$ ipython --no-banner

In [1]: import numpy as np

In [2]: np.set_printoptions(suppress=True, linewidth=160)

In [3]: F = np.load("sample13.npy")

In [4]: F
Out[4]: 
array([[-2.,  1.,  0.,  0.,  0.,  0.,  0.,  0.],
       [ 0., -2.,  1.,  0.,  0.,  0.,  0.,  0.],
       [ 0.,  0., -2.,  1.,  0.,  0.,  0.,  0.],
       [ 0.,  0.,  0., -2.,  1.,  0.,  0.,  0.],
       [ 0.,  0.,  0.,  0., -2.,  1.,  0.,  0.],
       [ 0.,  0.,  0.,  0.,  0., -2.,  1.,  0.],
       [ 0.,  0.,  0.,  0.,  0.,  0., -2.,  1.],
       [ 0.,  0.,  0.,  0.,  0.,  0.,  0., -2.]])

In [5]: # triangular, det is the product of the diagonal

In [6]: f = np.array([1, 3, 2, 2, 1, 3, 0, 0])

In [7]: B = F + np.outer(f, np.eye(8)[2])

In [8]: np.linalg.matrix_rank(np.linalg.inv(B) - np.linalg.inv(F), tol=1e-8)
Out[8]: np.int64(1)

In [9]: B
Out[9]: 
array([[-2.,  1.,  1.,  0.,  0.,  0.,  0.,  0.],
       [ 0., -2.,  4.,  0.,  0.,  0.,  0.,  0.],
       [ 0.,  0.,  0.,  1.,  0.,  0.,  0.,  0.],
       [ 0.,  0.,  2., -2.,  1.,  0.,  0.,  0.],
       [ 0.,  0.,  1.,  0., -2.,  1.,  0.,  0.],
       [ 0.,  0.,  3.,  0.,  0., -2.,  1.,  0.],
       [ 0.,  0.,  0.,  0.,  0.,  0., -2.,  1.],
       [ 0.,  0.,  0.,  0.,  0.,  0.,  0., -2.]])

In [10]: F @ F
Out[10]: 
array([[ 4., -4.,  1.,  0.,  0.,  0.,  0.,  0.],
       [ 0.,  4., -4.,  1.,  0.,  0.,  0.,  0.],
       [ 0.,  0.,  4., -4.,  1.,  0.,  0.,  0.],
       [ 0.,  0.,  0.,  4., -4.,  1.,  0.,  0.],
       [ 0.,  0.,  0.,  0.,  4., -4.,  1.,  0.],
       [ 0.,  0.,  0.,  0.,  0.,  4., -4.,  1.],
       [ 0.,  0.,  0.,  0.,  0.,  0.,  4., -4.],
       [ 0.,  0.,  0.,  0.,  0.,  0.,  0.,  4.]])

In [11]: np.prod(np.diag(F)), round(float(np.linalg.det(F)), 1)
Out[11]: (np.float64(256.0), 256.0)

In [12]: F.sum(axis=0)
Out[12]: array([-2., -1., -1., -1., -1., -1., -1., -1.])

In [13]: np.abs(F).max()
Out[13]: np.float64(2.0)

In [14]: F - F[0]
Out[14]: 
array([[ 0.,  0.,  0.,  0.,  0.,  0.,  0.,  0.],
       [ 2., -3.,  1.,  0.,  0.,  0.,  0.,  0.],
       [ 2., -1., -2.,  1.,  0.,  0.,  0.,  0.],
       [ 2., -1.,  0., -2.,  1.,  0.,  0.,  0.],
       [ 2., -1.,  0.,  0., -2.,  1.,  0.,  0.],
       [ 2., -1.,  0.,  0.,  0., -2.,  1.,  0.],
       [ 2., -1.,  0.,  0.,  0.,  0., -2.,  1.],
       [ 2., -1.,  0.,  0.,  0.,  0.,  0., -2.]])

In [15]: np.diff(F, axis=0)
Out[15]: 
array([[ 2., -3.,  1.,  0.,  0.,  0.,  0.,  0.],
       [ 0.,  2., -3.,  1.,  0.,  0.,  0.,  0.],
       [ 0.,  0.,  2., -3.,  1.,  0.,  0.,  0.],
       [ 0.,  0.,  0.,  2., -3.,  1.,  0.,  0.],
       [ 0.,  0.,  0.,  0.,  2., -3.,  1.,  0.],
       [ 0.,  0.,  0.,  0.,  0.,  2., -3.,  1.],
       [ 0.,  0.,  0.,  0.,  0.,  0.,  2., -3.]])

In [16]: np.round(F.mean(axis=0), 1)
Out[16]: array([-0.2, -0.1, -0.1, -0.1, -0.1, -0.1, -0.1, -0.1])
